$ ipython --no-banner

In [1]: import numpy as np

In [2]: from numpy import linalg as LA

In [3]: np.set_printoptions(precision=2, suppress=True, linewidth=140, legacy="1.25")

In [4]: sigma = 5 * 0.7 ** np.arange(4)

In [5]: O, _ = LA.qr(np.array([[0.4, 1.0, -0.4, -0.7],
   ...:     [0.0, 0.3, 0.1, -2.7],
   ...:     [0.9, 0.7, -0.5, 1.2],
   ...:     [-0.8, 2.6, 0.2, -0.3]]))

In [6]: rng = np.random.default_rng(97999)

In [7]: J = rng.normal(size=(31, 4)) * sigma @ O

In [8]: J
Out[8]: 
array([[ 1.88, -3.15,  0.33,  0.28],
       [ 1.17,  4.82, -3.02,  3.88],
       [-2.42, -1.59,  2.2 ,  2.62],
       [ 3.24,  1.86, -6.12,  2.72],
       [-5.07, -4.28, -3.62, -1.89],
       [ 0.81, -3.61, -2.06, -5.87],
       [ 0.64,  0.48, -4.7 ,  2.8 ],
       [-2.72, -3.09,  4.58, -0.72],
       [ 4.25,  0.17,  0.68,  3.57],
       [-7.45, -6.62,  8.59, -5.45],
       [-1.22, -1.99,  0.5 ,  2.4 ],
       [-0.45,  1.71, -3.97,  4.16],
       [-0.22, -0.74,  3.  , -1.62],
       [-1.74, -0.78,  0.7 ,  2.6 ],
       [-0.62, -1.6 ,  0.11, -5.25],
       [-0.23, -1.29,  0.17, -0.01],
       [ 0.68, -1.3 ,  7.43, -2.75],
       [-2.82,  1.03, -1.52,  4.46],
       [-0.42, -0.9 , -2.77, -1.02],
       [-4.81, -5.66,  5.16, -3.58],
       [-2.35, -1.7 , -2.41, -6.18],
       [-0.17, -2.29, -2.84, -3.61],
       [-0.78, -1.34,  4.96,  5.  ],
       [ 1.97,  5.23, -7.65,  2.77],
       [-1.52,  3.28,  1.62,  4.01],
       [-0.79, -0.76,  0.18,  2.35],
       [-3.52, -3.92, -6.33, -2.03],
       [ 1.16, -4.04, -0.54, -0.57],
       [-0.66,  0.35, -2.38, -1.97],
       [-0.65, -4.3 , -2.35,  0.57],
       [ 2.16,  0.04,  3.41, -2.07]])

In [9]: Z = J[[22, 9]].astype(float)

In [10]: for _ in range(4):
    ...:     z = LA.norm(J[:, None] - Z, axis=-1).argmin(axis=1)
    ...:     Z = np.array([J[z == j].mean(axis=0) for j in range(2)])
    ...: 

In [11]: z
Out[11]: array([0, 0, 0, 0, 0, 0, 0, 1, 0, 1, 0, 0, 0, 0, 0, 0, 1, 0, 0, 1, 0, 0, 0, 0, 0, 0, 0, 0, 0, 0, 0])

In [12]: np.abs(Z[1] - Z[0]).argmax()
Out[12]: 2

In [13]: Z
Out[13]: 
array([[-0.31, -0.72, -1.27,  0.45],
       [-3.57, -4.17,  6.44, -3.13]])

In [14]: Z[1] - Z[0]
Out[14]: array([-3.26, -3.45,  7.71, -3.58])

In [15]: f, g = Z[1], Z[0]

In [16]: np.round(f @ g, 2)
Out[16]: -5.52

In [17]: pr = (f @ g) / (f @ f) * f

In [18]: round(LA.norm(f + g) ** 2 + LA.norm(f - g) ** 2, 2)
Out[18]: 167.68

In [19]: round((g - pr) @ f, 2)
Out[19]: -0.0

In [20]: pr
Out[20]: array([ 0.24,  0.28, -0.44,  0.21])

In [21]: z = J[:, 2] > np.median(J[:, 2])

In [22]: f = J[z].mean(axis=0) - J[~z].mean(axis=0)

In [23]: np.argsort(-np.abs(f).round(6), kind="stable")
Out[23]: array([2, 1, 3, 0])

In [24]: f
Out[24]: array([-0.51, -0.96,  6.16,  0.88])

In [25]: print(((J - J.mean(axis=0)) @ f > 0).astype(int))
[1 0 1 0 0 0 0 1 1 1 1 0 1 1 0 1 1 0 0 1 0 0 1 0 1 1 0 0 0 0 1]

In [26]: x = np.array([6, 4, 0, -4])

In [27]: y = J @ x

In [28]: beta, lr = np.zeros(4), 1 / LA.norm(J, 2) ** 2

In [29]: for i in range(6):
    ...:     beta -= lr * J.T @ (J @ beta - y)
    ...:     if i % 2 == 0: print(i, round(LA.norm(J @ beta - y), 2))
    ...: 
0 78.1
2 43.3
4 24.01

In [30]: print(beta)
[ 5.14  3.45 -0.24 -3.13]

In [31]: M = np.load("run0.npy")

In [32]: print(M)
[[-1.81 -0.7   0.3   1.8   0.43 -1.09 -0.41]
 [ 0.3  -0.6   0.   -1.7  -1.9   0.7   0.6 ]
 [-1.8  -0.7   0.3   1.8   0.4  -1.1  -0.4 ]
 [-1.9  -0.8   0.1  -0.6   2.3  -1.4   1.4 ]]

In [33]: Y = M + rng.integers(-2, 3, (4, 3)) @ rng.integers(-2, 3, (3, 7))

In [34]: Y
Out[34]: 
array([[ 1.19,  2.3 ,  0.3 ,  2.8 ,  2.43, -3.09, -0.41],
       [-1.7 , -1.6 , -1.  , -1.7 , -2.9 ,  4.7 ,  1.6 ],
       [ 0.2 , -5.7 ,  7.3 , -2.2 , -0.6 , -5.1 , -7.4 ],
       [-6.9 ,  1.2 , -6.9 ,  2.4 ,  1.3 ,  4.6 ,  8.4 ]])

In [35]: Y - M
Out[35]: 
array([[ 3.,  3.,  0.,  1.,  2., -2.,  0.],
       [-2., -1., -1.,  0., -1.,  4.,  1.],
       [ 2., -5.,  7., -4., -1., -4., -7.],
       [-5.,  2., -7.,  3., -1.,  6.,  7.]])

In [36]: np.round(LA.svd(Y - M, compute_uv=False), 2) + 0
Out[36]: array([18.15,  7.19,  1.69,  0.  ])

In [37]: np.abs(Y - M).sum(axis=1)
Out[37]: array([11., 10., 30., 31.])

In [38]: LA.matrix_rank(Y - M, tol=1e-8)
Out[38]: 3

In [39]: x = np.array([-3, -2, 2, -3, 1, -2, 0])

In [40]: M @ np.eye(7)[3]
Out[40]: array([ 1.8, -1.7,  1.8, -0.6])

In [41]: np.einsum("ij,j->i", M, x)
Out[41]: array([ 4.64,  2.1 ,  4.6 , 14.4 ])

In [42]: M @ (2 * x)
Out[42]: array([ 9.28,  4.2 ,  9.2 , 28.8 ])

In [43]: (M * x).sum(axis=1)
Out[43]: array([ 4.64,  2.1 ,  4.6 , 14.4 ])

In [44]: J.shape
Out[44]: (31, 4)

In [45]: J.mean(axis=0)
Out[45]: array([-0.73, -1.16, -0.28, -0.01])

In [46]: LA.rank(J)
Traceback (most recent call last):
  Cell In[46], line 1
    LA.rank(J)
AttributeError: module 'numpy.linalg' has no attribute 'rank'


In [47]: print(round(LA.norm(J), 2))
35.69

In [48]: np.count_nonzero(J)
Out[48]: 124

In [49]: np.unravel_index(np.abs(J).argmax(), J.shape)
Out[49]: (9, 2)

In [50]: LA.matrix_rank(J)
Out[50]: 4

In [51]: X = np.array([[4.75, 8.76, -5.66, -3.21, 4.88, -7.44, 2.56, -5.08, -0.08],
    ...:     [1.3, 9.78, -1.03, 1.87, 4.75, -2.91, 8.85, 3.69, -1.73],
    ...:     [-0.3, 4.76, -0.12, 0.97, 3.55, 1.67, 0.82, -1.97, 0.42]])

In [52]: f, g = X[1], X[2]

In [53]: round(float(f @ f), 2)
Out[53]: 227.86

In [54]: round(f @ g, 2)
Out[54]: 59.36

In [55]: pr = (f @ g) / (f @ f) * f

In [56]: pr
Out[56]: array([ 0.34,  2.55, -0.27,  0.49,  1.24, -0.76,  2.31,  0.96, -0.45])

In [57]: np.round(LA.norm(f + g) ** 2 + LA.norm(f - g) ** 2, 2)
Out[57]: 543.36
